$ python3 -q
>>> import numpy as np
>>> from numpy import linalg as LA
>>> np.set_printoptions(precision=2, suppress=True, linewidth=120, legacy="1.25")
>>> A = np.loadtxt("layer17.csv", delimiter=",")
>>> A
array([[ -5.34,   2.96,  -2.95,   2.35,  -4.75,  -0.6 ,   1.23,  -3.6 ,   3.58,  -1.15],
       [  2.31,  -1.3 ,   1.29,  -1.05,   2.05,   0.28,  -0.52,   1.53,  -1.52,   0.52],
       [ -8.43,   4.68,  -4.7 ,   3.71,  -7.52,  -0.89,   1.88,  -5.59,   5.61,  -1.84],
       [ -6.14,   3.44,  -3.41,   2.73,  -5.42,  -0.67,   1.33,  -4.11,   4.13,  -1.37],
       [ -0.13,   0.05,  -0.07,   0.04,  -0.09,   0.01,   0.04,  -0.13,   0.09,  -0.02],
       [ -8.72,   4.85,  -4.85,   3.89,  -7.76,  -0.96,   1.92,  -5.86,   5.82,  -1.92],
       [-10.72,   5.94,  -5.94,   4.76,  -9.5 ,  -1.23,   2.39,  -7.13,   7.16,  -2.38],
       [ 10.84,  -6.01,   6.02,  -4.81,   9.61,   1.19,  -2.42,   7.18,  -7.2 ,   2.36],
       [ -8.06,   4.48,  -4.47,   3.59,  -7.19,  -0.93,   1.75,  -5.38,   5.41,  -1.8 ],
       [ -3.  ,   1.67,  -1.68,   1.34,  -2.68,  -0.33,   0.71,  -1.99,   2.02,  -0.69],
       [ -3.44,   1.88,  -1.88,   1.52,  -3.02,  -0.36,   0.76,  -2.25,   2.33,  -0.76],
       [-13.62,   7.6 ,  -7.6 ,   6.04, -12.13,  -1.51,   3.04,  -9.07,   9.08,  -3.04],
       [  7.09,  -3.9 ,   3.9 ,  -3.17,   6.32,   0.81,  -1.51,   4.76,  -4.73,   1.63],
       [ 12.74,  -7.07,   7.07,  -5.7 ,  11.34,   1.4 ,  -2.83,   8.49,  -8.5 ,   2.83],
       [  5.46,  -3.01,   3.02,  -2.45,   4.87,   0.62,  -1.19,   3.63,  -3.6 ,   1.23],
       [-13.54,   7.51,  -7.54,   6.02, -12.04,  -1.5 ,   3.  ,  -9.07,   9.04,  -2.99],
       [ -7.17,   4.  ,  -3.96,   3.23,  -6.38,  -0.8 ,   1.59,  -4.82,   4.8 ,  -1.6 ],
       [ -2.88,   1.58,  -1.62,   1.33,  -2.55,  -0.33,   0.62,  -1.9 ,   1.94,  -0.6 ],
       [  5.86,  -3.21,   3.23,  -2.57,   5.21,   0.64,  -1.29,   3.86,  -3.93,   1.32],
       [  8.89,  -4.93,   4.92,  -3.95,   7.93,   0.98,  -2.01,   5.94,  -5.94,   1.98],
       [  4.8 ,  -2.7 ,   2.68,  -2.11,   4.3 ,   0.55,  -1.03,   3.19,  -3.18,   1.1 ],
       [ -8.17,   4.53,  -4.51,   3.61,  -7.23,  -0.92,   1.82,  -5.42,   5.44,  -1.8 ],
       [  5.21,  -2.85,   2.93,  -2.3 ,   4.64,   0.61,  -1.14,   3.5 ,  -3.46,   1.17],
       [ -1.75,   0.93,  -0.97,   0.74,  -1.58,  -0.19,   0.36,  -1.14,   1.15,  -0.39],
       [ -4.3 ,   2.41,  -2.39,   1.89,  -3.85,  -0.5 ,   0.94,  -2.89,   2.92,  -0.97],
       [ 13.57,  -7.57,   7.54,  -6.05,  12.05,   1.53,  -2.99,   9.05,  -9.05,   3.  ],
       [ -6.82,   3.8 ,  -3.79,   3.05,  -6.07,  -0.76,   1.53,  -4.55,   4.56,  -1.49],
       [ -5.17,   2.87,  -2.87,   2.26,  -4.59,  -0.56,   1.16,  -3.43,   3.43,  -1.16],
       [-11.43,   6.34,  -6.36,   5.08, -10.17,  -1.25,   2.53,  -7.59,   7.59,  -2.55],
       [ -2.76,   1.52,  -1.53,   1.21,  -2.43,  -0.32,   0.62,  -1.85,   1.81,  -0.62],
       [ -7.83,   4.34,  -4.35,   3.47,  -6.94,  -0.88,   1.73,  -5.22,   5.23,  -1.79],
       [ 15.19,  -8.4 ,   8.45,  -6.76,  13.52,   1.68,  -3.33,  10.09, -10.13,   3.36],
       [ -6.47,   3.58,  -3.57,   2.91,  -5.71,  -0.71,   1.43,  -4.3 ,   4.27,  -1.43],
       [-16.09,   8.89,  -8.93,   7.14, -14.31,  -1.78,   3.59, -10.72,  10.67,  -3.59],
       [ -2.8 ,   1.52,  -1.53,   1.23,  -2.47,  -0.3 ,   0.65,  -1.85,   1.86,  -0.62],
       [  1.39,  -0.76,   0.78,  -0.62,   1.26,   0.14,  -0.34,   0.9 ,  -0.9 ,   0.27],
       [  4.72,  -2.67,   2.63,  -2.11,   4.23,   0.51,  -1.04,   3.14,  -3.15,   1.05],
       [  0.55,  -0.32,   0.3 ,  -0.3 ,   0.51,   0.05,  -0.11,   0.38,  -0.37,   0.09],
       [ -2.21,   1.2 ,  -1.22,   0.96,  -1.92,  -0.23,   0.5 ,  -1.45,   1.45,  -0.49],
       [ -8.15,   4.55,  -4.5 ,   3.61,  -7.25,  -0.92,   1.81,  -5.43,   5.43,  -1.83],
       [ 14.72,  -8.16,   8.18,  -6.52,  13.08,   1.68,  -3.3 ,   9.79,  -9.79,   3.26],
       [ -4.96,   2.71,  -2.76,   2.19,  -4.39,  -0.56,   1.08,  -3.3 ,   3.3 ,  -1.15]])
>>> dist = LA.norm(A[:, None] - A[None], axis=-1)
>>> LA.matrix_rank(dist ** 2)
12
>>> dist[:5, :5]
array([[ 0.  , 14.54,  5.84,  1.52,  9.91],
       [14.54,  0.  , 20.38, 16.05,  4.63],
       [ 5.84, 20.38,  0.  ,  4.33, 15.76],
       [ 1.52, 16.05,  4.33,  0.  , 11.42],
       [ 9.91,  4.63, 15.76, 11.42,  0.  ]])
>>> np.unravel_index(dist.round(6).argmax(), dist.shape)
(31, 33)
>>> dist.shape
(42, 42)
>>> np.flatnonzero(dist[37] < dist.mean() / 2)
array([ 1,  4,  9, 10, 17, 20, 23, 29, 34, 35, 36, 37, 38])
>>> G = np.cov(A, rowvar=False)
>>> A.std(axis=0)
array([8.  , 4.44, 4.44, 3.56, 7.11, 0.89, 1.77, 5.33, 5.33, 1.78])
>>> G.shape
(10, 10)
>>> np.round(LA.eigvalsh(G)[::-1], 2) + 0
array([236.13,   0.  ,   0.  ,   0.  ,   0.  ,   0.  ,   0.  ,   0.  ,   0.  ,   0.  ])
>>> np.argsort(-A.std(axis=0).round(6), kind="stable")
array([0, 4, 8, 7, 2, 1, 3, 9, 6, 5])
>>> np.median(A, axis=0)
array([-2.94,  1.62, -1.65,  1.33, -2.62, -0.33,  0.68, -1.94,  1.98, -0.66])
>>> def softmax(z):
...     e = np.exp(z - z.max(axis=-1, keepdims=True))
...     return e / e.sum(axis=-1, keepdims=True)
... 
>>> np.round(softmax(10 * A[23]), 2) + 0
array([0.  , 0.1 , 0.  , 0.01, 0.  , 0.  , 0.  , 0.  , 0.89, 0.  ])
>>> S = A @ A.T / np.sqrt(10)
>>> softmax(S).round(6).argmax(axis=1)
array([33, 31, 33, 33, 33, 33, 33, 31, 33, 33, 33, 33, 31, 31, 31, 33, 33, 33, 31, 31, 31, 33, 31, 33, 33, 31, 33, 33,
       33, 33, 33, 31, 33, 33, 33, 31, 31, 31, 33, 33, 31, 33])
>>> Ac = A - A.mean(axis=0)
>>> evecs = LA.svd(Ac)[2][:1]
>>> other = Ac - Ac @ evecs.T @ evecs
>>> other.std(axis=0)
array([0.01, 0.02, 0.02, 0.02, 0.02, 0.02, 0.02, 0.02, 0.02, 0.02])
>>> np.cov(Ac @ evecs.T, rowvar=False)
array(236.13)
>>> np.round(np.diag(evecs.T @ evecs), 2) + 0
array([0.28, 0.09, 0.09, 0.05, 0.22, 0.  , 0.01, 0.12, 0.12, 0.01])
>>> (Ac @ evecs.T).std(axis=0)
array([15.18])
>>> LA.norm(other, axis=1).round(6).argmax()
12
>>> np.argsort(-LA.norm(A, axis=0).round(6), kind="stable")[:3]
array([0, 4, 8])
>>> LA.cond(A) > 100
True
>>> round(float(LA.norm(A, 2) / LA.norm(A)), 2)
1.0
>>> LA.matrix_rank(A, rtol=0.1)
1
>>> arr = np.loadtxt("data.csv", delimiter=",")
>>> arr
array([[ 4.,  0.,  0.,  0.,  0.,  0.,  0.,  0.,  0.,  0.,  0.,  0.,  0.],
       [ 0., -9.,  0.,  0.,  0.,  0.,  0.,  0.,  0.,  0.,  0.,  0.,  0.],
       [ 0.,  0.,  4.,  0.,  0.,  0.,  0.,  0.,  0.,  0.,  0.,  0.,  0.],
       [ 0.,  0.,  0.,  5.,  0.,  0.,  0.,  0.,  0.,  0.,  0.,  0.,  0.],
       [ 0.,  0.,  0.,  0., -1.,  0.,  0.,  0.,  0.,  0.,  0.,  0.,  0.],
       [ 0.,  0.,  0.,  0.,  0., -9.,  0.,  0.,  0.,  0.,  0.,  0.,  0.],
       [ 0.,  0.,  0.,  0.,  0.,  0.,  1.,  0.,  0.,  0.,  0.,  0.,  0.],
       [ 0.,  0.,  0.,  0.,  0.,  0.,  0., -8.,  0.,  0.,  0.,  0.,  0.],
       [ 0.,  0.,  0.,  0.,  0.,  0.,  0.,  0.,  4.,  0.,  0.,  0.,  0.],
       [ 0.,  0.,  0.,  0.,  0.,  0.,  0.,  0.,  0., -8.,  0.,  0.,  0.],
       [ 0.,  0.,  0.,  0.,  0.,  0.,  0.,  0.,  0.,  0.,  4.,  0.,  0.],
       [ 0.,  0.,  0.,  0.,  0.,  0.,  0.,  0.,  0.,  0.,  0.,  1.,  0.],
       [ 0.,  0.,  0.,  0.,  0.,  0.,  0.,  0.,  0.,  0.,  0.,  0.,  8.]])
>>> round(LA.eigvalsh(arr).min(), 2)
-9.0
>>> np.flatnonzero(LA.matrix_power((arr != 0) + (arr.T != 0) + np.eye(13), 13)[6])
array([6])
>>> np.sort(LA.eigvals(arr).real)
array([-9., -9., -8., -8., -1.,  1.,  1.,  4.,  4.,  4.,  4.,  5.,  8.])
>>> feats = np.loadtxt("run0.csv", delimiter=",")
>>> feats
array([[ -1.,   9.,  -9.,   9., -11.,  -4.,  11.,   0.,   3., -16., -14., -13.],
       [  2.,  10.,   2.,   5., -14.,  -1.,   6.,   3.,   9.,  -5.,  -2.,  -8.],
       [  0.,  12.,   0.,   3., -20.,   3.,  12.,  -1.,  11.,  -9.,  -6., -10.],
       [  3.,   9.,  -9.,  18.,  -3., -15.,   3.,   9.,   0., -15., -12., -15.],
       [ -1., -11.,  11., -16.,   9.,  11.,  -9.,  -5.,  -2.,  19.,  16.,  17.],
       [  0.,   8.,   4.,  -2., -16.,   6.,   8.,  -2.,  10.,  -2.,   0.,  -4.],
       [  1.,  -5.,  11., -10.,   3.,   7.,  -7.,  -1.,   2.,  15.,  14.,  11.],
       [ -3.,   3.,   3.,  -9., -13.,  12.,   9.,  -8.,   7.,   0.,   0.,   1.],
       [  2.,  -6.,  -6.,   9.,  18., -13., -10.,   7., -11.,  -1.,  -2.,   0.]])
>>> # null space of dimension 9
>>> rank = LA.matrix_rank(feats)
>>> rank
3
>>> ns = LA.svd(feats)[2][rank:].T
>>> [int(LA.matrix_rank(feats[:i])) for i in range(1, len(feats) + 1)]
[1, 2, 3, 3, 3, 3, 3, 3, 3]
>>> ns.shape
(12, 9)
>>> feats.reshape(2, -1)
array([[ -1.,   9.,  -9.,   9., -11.,  -4.,  11.,   0.,   3., -16., -14., -13.,   2.,  10.,   2.,   5., -14.,  -1.,
          6.,   3.,   9.,  -5.,  -2.,  -8.,   0.,  12.,   0.,   3., -20.,   3.,  12.,  -1.,  11.,  -9.,  -6., -10.,
          3.,   9.,  -9.,  18.,  -3., -15.,   3.,   9.,   0., -15., -12., -15.,  -1., -11.,  11., -16.,   9.,  11.],
       [ -9.,  -5.,  -2.,  19.,  16.,  17.,   0.,   8.,   4.,  -2., -16.,   6.,   8.,  -2.,  10.,  -2.,   0.,  -4.,
          1.,  -5.,  11., -10.,   3.,   7.,  -7.,  -1.,   2.,  15.,  14.,  11.,  -3.,   3.,   3.,  -9., -13.,  12.,
          9.,  -8.,   7.,   0.,   0.,   1.,   2.,  -6.,  -6.,   9.,  18., -13., -10.,   7., -11.,  -1.,  -2.,   0.]])
>>> blk = feats.reshape(9, 2, -1)
>>> np.swapaxes(blk, 1, 2)[8]
array([[  2., -10.],
       [ -6.,   7.],
       [ -6., -11.],
       [  9.,  -1.],
       [ 18.,  -2.],
       [-13.,   0.]])
>>> blk.shape
(9, 2, 6)
>>> blk.transpose(1, 0, 2)
array([[[ -1.,   9.,  -9.,   9., -11.,  -4.],
        [  2.,  10.,   2.,   5., -14.,  -1.],
        [  0.,  12.,   0.,   3., -20.,   3.],
        [  3.,   9.,  -9.,  18.,  -3., -15.],
        [ -1., -11.,  11., -16.,   9.,  11.],
        [  0.,   8.,   4.,  -2., -16.,   6.],
        [  1.,  -5.,  11., -10.,   3.,   7.],
        [ -3.,   3.,   3.,  -9., -13.,  12.],
        [  2.,  -6.,  -6.,   9.,  18., -13.]],

       [[ 11.,   0.,   3., -16., -14., -13.],
        [  6.,   3.,   9.,  -5.,  -2.,  -8.],
        [ 12.,  -1.,  11.,  -9.,  -6., -10.],
        [  3.,   9.,   0., -15., -12., -15.],
        [ -9.,  -5.,  -2.,  19.,  16.,  17.],
        [  8.,  -2.,  10.,  -2.,   0.,  -4.],
        [ -7.,  -1.,   2.,  15.,  14.,  11.],
        [  9.,  -8.,   7.,   0.,   0.,   1.],
        [-10.,   7., -11.,  -1.,  -2.,   0.]]])
>>> [round(float(x), 2) for x in LA.svd(feats, compute_uv=False)[:3]]
[75.96, 53.12, 16.43]
>>> LA.matrix_rank(feats, rtol=0.1)
3
>>> mat = np.loadtxt("arr.csv", delimiter=",")
>>> mat
array([[ 0., 26., 13.,  0., 22.],
       [11.,  0.,  0.,  0.,  0.],
       [17.,  0.,  0.,  1.,  0.],
       [ 3.,  0.,  0.,  0.,  0.],
       [29.,  0.,  0.,  0.,  0.],
       [27.,  0.,  0.,  0.,  0.],
       [ 0.,  0., 22.,  4.,  0.],
       [ 0., 26., 14.,  7., 24.],
       [ 3.,  0.,  9.,  5.,  0.],
       [ 0., 19.,  1.,  2., 21.],
       [ 1.,  0.,  4.,  0.,  0.],
       [11.,  0.,  0.,  6.,  0.],
       [ 3., 11.,  0.,  0., 10.],
       [ 1.,  3.,  3.,  0.,  4.],
       [13.,  9.,  0.,  0., 11.],
       [ 3., 10.,  0.,  0., 12.],
       [15.,  4.,  0.,  0.,  6.],
       [17.,  0.,  0.,  1.,  0.],
       [ 1.,  0., 12.,  0.,  0.],
       [ 0., 29., 19., 12., 28.],
       [ 0., 12., 11.,  0.,  9.],
       [19.,  0.,  0.,  7.,  2.],
       [ 0., 22.,  1.,  5., 22.],
       [ 0., 22.,  0.,  0., 18.],
       [ 0., 17.,  8.,  0., 16.],
       [ 0.,  0., 18.,  7.,  1.],
       [ 9.,  8.,  0.,  0.,  6.],
       [ 5.,  0.,  5.,  8.,  0.],
       [11., 16.,  0.,  0., 12.],
       [23.,  0.,  0., 21.,  0.],
       [13.,  0.,  0.,  0.,  0.],
       [ 0.,  0.,  6., 13.,  9.],
       [ 1.,  3.,  4.,  0.,  6.],
       [ 0., 28.,  4.,  0., 23.],
       [ 9.,  0.,  0.,  0.,  0.],
       [15.,  0.,  0.,  0.,  0.]])
>>> # row 17 repeats row 2
>>> Ac = mat - mat.mean(axis=0)
>>> left, sigma, VT = LA.svd(Ac, full_matrices=False)
>>> round((sigma ** 2).sum() ** 2 / (sigma ** 4).sum(), 2)
2.08
>>> sigma ** 2 / (sigma ** 2).sum()
array([0.66, 0.19, 0.09, 0.05, 0.01])
>>> np.abs(VT[0]).argmax()
1
>>> LA.matrix_rank(Ac)
5
>>> blk = np.stack([mat, -3 * mat, mat[::-1]])
>>> (blk @ mat.T).shape
(3, 36, 36)
>>> LA.norm(blk, axis=(1, 2))
array([132.76, 398.29, 132.76])
>>> Ac = mat - mat.mean(axis=0)
>>> evecs = LA.svd(Ac)[2][:4]
>>> other = Ac - Ac @ evecs.T @ evecs
>>> np.round(np.cov(Ac @ evecs.T, rowvar=False), 2) + 0
array([[206.06,   0.  ,   0.  ,   0.  ],
       [  0.  ,  60.59,   0.  ,   0.  ],
       [  0.  ,   0.  ,  29.68,   0.  ],
       [  0.  ,   0.  ,   0.  ,  14.97]])
>>> other.std(axis=0)
array([0.1 , 0.86, 0.11, 0.21, 0.99])
>>> np.diag(evecs.T @ evecs)
array([0.99, 0.59, 0.99, 0.98, 0.45])
>>> np.round(LA.norm(other) / LA.norm(Ac), 2)
0.08
>>> other = np.c_[mat[:, :3] @ np.array([[5, -2, 4], [2, 0, 4], [2, 1, -2]]), np.array([-3, -7, -3, -9, 0, 9, -7, -5, 4, -8, 2, 2, -1, 7, -8, -1, -8, 5, -8, -3, 9, -7, -2, 6, -5, 5, -2, -9, 8, 1, -4, -1, 7, 2, 5, -8])]
>>> other
array([[ 78.,  13.,  78.,  -3.],
       [ 55., -22.,  44.,  -7.],
       [ 85., -34.,  68.,  -3.],
       [ 15.,  -6.,  12.,  -9.],
       [145., -58., 116.,   0.],
       [135., -54., 108.,   9.],
       [ 44.,  22., -44.,  -7.],
       [ 80.,  14.,  76.,  -5.],
       [ 33.,   3.,  -6.,   4.],
       [ 40.,   1.,  74.,  -8.],
       [ 13.,   2.,  -4.,   2.],
       [ 55., -22.,  44.,   2.],
       [ 37.,  -6.,  56.,  -1.],
       [ 17.,   1.,  10.,   7.],
       [ 83., -26.,  88.,  -8.],
       [ 35.,  -6.,  52.,  -1.],
       [ 83., -30.,  76.,  -8.],
       [ 85., -34.,  68.,   5.],
       [ 29.,  10., -20.,  -8.],
       [ 96.,  19.,  78.,  -3.],
       [ 46.,  11.,  26.,   9.],
       [ 95., -38.,  76.,  -7.],
       [ 46.,   1.,  86.,  -2.],
       [ 44.,   0.,  88.,   6.],
       [ 50.,   8.,  52.,  -5.],
       [ 36.,  18., -36.,   5.],
       [ 61., -18.,  68.,  -2.],
       [ 35.,  -5.,  10.,  -9.],
       [ 87., -22., 108.,   8.],
       [115., -46.,  92.,   1.],
       [ 65., -26.,  52.,  -4.],
       [ 12.,   6., -12.,  -1.],
       [ 19.,   2.,   8.,   7.],
       [ 64.,   4., 104.,   2.],
       [ 45., -18.,  36.,   5.],
       [ 75., -30.,  60.,  -8.]])
>>> LA.matrix_rank(np.c_[mat, other])
6
>>> np.round(LA.lstsq(mat, other[:, 0])[0], 2) + 0
array([5., 2., 2., 0., 0.])
